$ python3 -q
>>> import numpy as np
>>> import numpy.linalg as la
>>> np.set_printoptions(precision=2, suppress=True, linewidth=120)
>>> def tidy(a):
...     return np.round(a, 2) + 0
... 
>>> X = np.loadtxt("dump.csv", delimiter=",")
>>> X
array([[  3.65,  -5.12,   0.78,   4.93,  -0.06,   4.76,   4.05,   0.45],
       [ -5.07,  -1.03,  -0.15,   1.69,  -3.45,  -2.28,   1.17,   3.02],
       [  5.94,  -4.51,   0.41,   7.38,  -0.42,   4.15,   2.5 ,   0.67],
       [  6.83,   8.17,  -7.27,   0.2 ,  -8.1 ,   0.96,   5.43,   4.36],
       [ -5.35,  -2.21,  -0.9 ,   2.89,  -2.9 ,  -2.12,   1.46,   3.05],
       [ -6.26,  -2.84,   0.96,   2.69,  -3.69,  -1.41,   3.8 ,   5.06],
       [ -5.82,   0.03,   0.17,   3.41,  -4.47,   0.87,   1.01,   4.17],
       [  5.36,   7.07,  -7.82,   1.43, -11.34,   1.58,   4.73,   4.8 ],
       [ -6.01,  -2.02,   0.18,   1.88,  -5.63,  -0.13,   1.87,   3.51],
       [  1.1 ,  -6.17,   2.41,   6.94,   0.94,   3.13,   3.76,  -1.06],
       [  4.99,   9.81,  -7.04,  -1.03,  -7.75,   1.43,   4.06,   4.5 ],
       [ -6.83,  -2.33,   2.11,   2.73,  -3.42,  -0.9 ,   4.08,   3.36],
       [  5.19,  -5.21,   1.3 ,   5.73,  -0.86,   4.65,   3.07,  -2.24],
       [  5.67,   7.18,  -8.02,   0.36,  -9.94,   1.49,   6.83,   1.26],
       [  3.29,  -5.32,   1.76,   6.44,   0.59,   5.41,   3.95,  -0.37],
       [  4.99,  10.88,  -6.91,   1.96,  -9.64,   0.36,   6.79,   2.84],
       [  4.63,  -2.9 ,   1.3 ,   5.58,  -0.71,   6.13,   2.64,   0.75],
       [  4.66,   6.86,  -8.12,   2.36,  -9.86,   2.11,   5.72,   5.46],
       [  5.13,   8.62,  -8.82,   0.75, -11.09,   1.67,   5.02,   3.64],
       [  6.16,   6.56,  -6.88,   3.04,  -9.74,   1.96,   3.21,   3.48],
       [ -6.59,  -1.16,   0.23,   3.79,  -3.56,  -1.09,   4.62,   4.72],
       [  3.8 ,  -6.95,   0.53,   5.47,  -0.54,   5.18,   3.62,   1.24],
       [  3.38,  -2.89,   0.6 ,   4.55,  -1.36,   4.17,   2.93,  -1.3 ],
       [ -6.72,  -3.16,  -0.92,   1.87,  -4.72,  -0.86,   0.76,   3.49],
       [  2.38,  -2.3 ,  -0.23,   7.39,   0.43,   4.67,   3.11,  -0.73],
       [ -6.22,  -1.43,  -1.41,   4.4 ,  -4.61,  -0.67,   2.61,   4.49],
       [  5.72,   8.32,  -7.34,   1.42,  -9.17,   0.89,   5.57,   2.49],
       [  3.52,  -4.99,   0.77,   5.74,  -0.87,   4.49,   2.26,   0.93],
       [ -6.07,  -1.54,   1.04,   4.41,  -3.92,  -0.45,   2.7 ,   3.01],
       [  5.32,   8.91,  -8.21,   2.45,  -9.63,   0.7 ,   6.96,   2.99],
       [  4.68,  -3.32,   1.26,   6.63,   1.87,   4.9 ,   3.81,  -0.05],
       [  6.94,   8.7 ,  -7.84,  -0.13, -10.82,   0.42,   4.86,   3.5 ],
       [  6.2 ,   9.21,  -5.72,   0.4 ,  -9.93,   0.53,   2.7 ,   3.07],
       [  4.57,   8.6 ,  -4.67,  -0.04,  -9.9 ,   2.77,   7.13,   4.44],
       [  5.16,   8.  ,  -7.97,   0.63,  -9.99,   1.21,   3.67,   2.9 ],
       [  4.06,  -4.28,   0.83,   4.9 ,   1.6 ,   5.67,   4.2 ,  -1.99],
       [  2.31,  -4.78,   1.53,   4.74,   0.01,   3.82,   2.84,  -1.05],
       [  3.58,  -4.75,   0.19,   6.  ,  -0.97,   5.  ,   3.72,  -0.96],
       [  4.42,  -5.52,   0.17,   7.44,   0.16,   4.54,   4.7 ,   0.2 ],
       [ -5.64,  -1.01,   0.54,   3.39,  -3.21,  -1.27,   1.73,   3.9 ],
       [ -6.05,  -3.44,   1.43,   3.55,  -3.91,  -0.99,   2.49,   2.41],
       [  4.26,  -3.27,   0.66,   6.02,  -0.78,   6.77,   4.42,  -1.36],
       [  5.35,  -5.22,   1.1 ,   7.7 ,  -0.01,   4.21,   2.94,  -0.98],
       [  6.84,   8.6 ,  -7.07,   3.37, -11.37,  -0.13,   4.15,   3.93],
       [  6.06,   7.19,  -7.4 ,   1.82,  -9.9 ,   1.6 ,   5.28,   1.95],
       [  5.43,  -6.69,   1.65,   6.49,  -1.09,   1.86,   3.44,  -0.6 ],
       [  5.45,   7.46,  -8.04,   0.81,  -8.65,   0.3 ,   3.25,   3.26]])
>>> cov = np.cov(X, rowvar=False)
>>> cov.shape
(8, 8)
>>> np.argsort(-X.std(axis=0).round(6), kind="stable")
array([1, 0, 4, 2, 5, 3, 7, 6])
>>> tidy(np.polyfit(X[:, 2], X[:, 4], 1))
array([ 1.  , -2.38])
>>> arr = np.loadtxt("w.csv", delimiter=",")
>>> arr
array([[-1.,  0.,  0.,  0.,  0.,  0.,  0.,  0.,  0.],
       [ 0.,  3.,  0.,  0.,  0.,  0.,  0.,  0.,  0.],
       [ 0.,  0.,  0.,  0.,  0.,  0.,  0.,  0.,  0.],
       [ 0.,  0.,  0., -3.,  0.,  0.,  0.,  0.,  0.],
       [ 0.,  0.,  0.,  0., -1.,  0.,  0.,  0.,  0.],
       [ 0.,  0.,  0.,  0.,  0.,  2.,  0.,  0.,  0.],
       [ 0.,  0.,  0.,  0.,  0.,  0.,  0.,  0.,  0.],
       [ 0.,  0.,  0.,  0.,  0.,  0.,  0.,  1.,  0.],
       [ 0.,  0.,  0.,  0.,  0.,  0.,  0.,  0., -1.]])
>>> tidy(la.norm(arr, 1)), tidy(la.norm(arr, np.inf))
(np.float64(3.0), np.float64(3.0))
>>> tidy(la.norm(arr, axis=0))
array([1., 3., 0., 3., 1., 2., 0., 1., 1.])
>>> tidy(la.norm(arr) ** 2 / la.norm(arr, 2) ** 2)
np.float64(2.89)
>>> tidy(la.norm(arr, axis=1))
array([1., 3., 0., 3., 1., 2., 0., 1., 1.])
>>> rng = np.random.default_rng(6427)
>>> labels = rng.permutation(9)
>>> labels
array([8, 3, 6, 2, 4, 0, 7, 1, 5])
>>> other = arr[labels][:, labels]
>>> other
array([[-1.,  0.,  0.,  0.,  0.,  0.,  0.,  0.,  0.],
       [ 0., -3.,  0.,  0.,  0.,  0.,  0.,  0.,  0.],
       [ 0.,  0.,  0.,  0.,  0.,  0.,  0.,  0.,  0.],
       [ 0.,  0.,  0.,  0.,  0.,  0.,  0.,  0.,  0.],
       [ 0.,  0.,  0.,  0., -1.,  0.,  0.,  0.,  0.],
       [ 0.,  0.,  0.,  0.,  0., -1.,  0.,  0.,  0.],
       [ 0.,  0.,  0.,  0.,  0.,  0.,  1.,  0.,  0.],
       [ 0.,  0.,  0.,  0.,  0.,  0.,  0.,  3.,  0.],
       [ 0.,  0.,  0.,  0.,  0.,  0.,  0.,  0.,  2.]])
>>> tidy(la.det(other)), tidy(la.det(arr[labels]))
(np.float64(0.0), np.float64(0.0))
>>> np.trace(other)
np.float64(0.0)
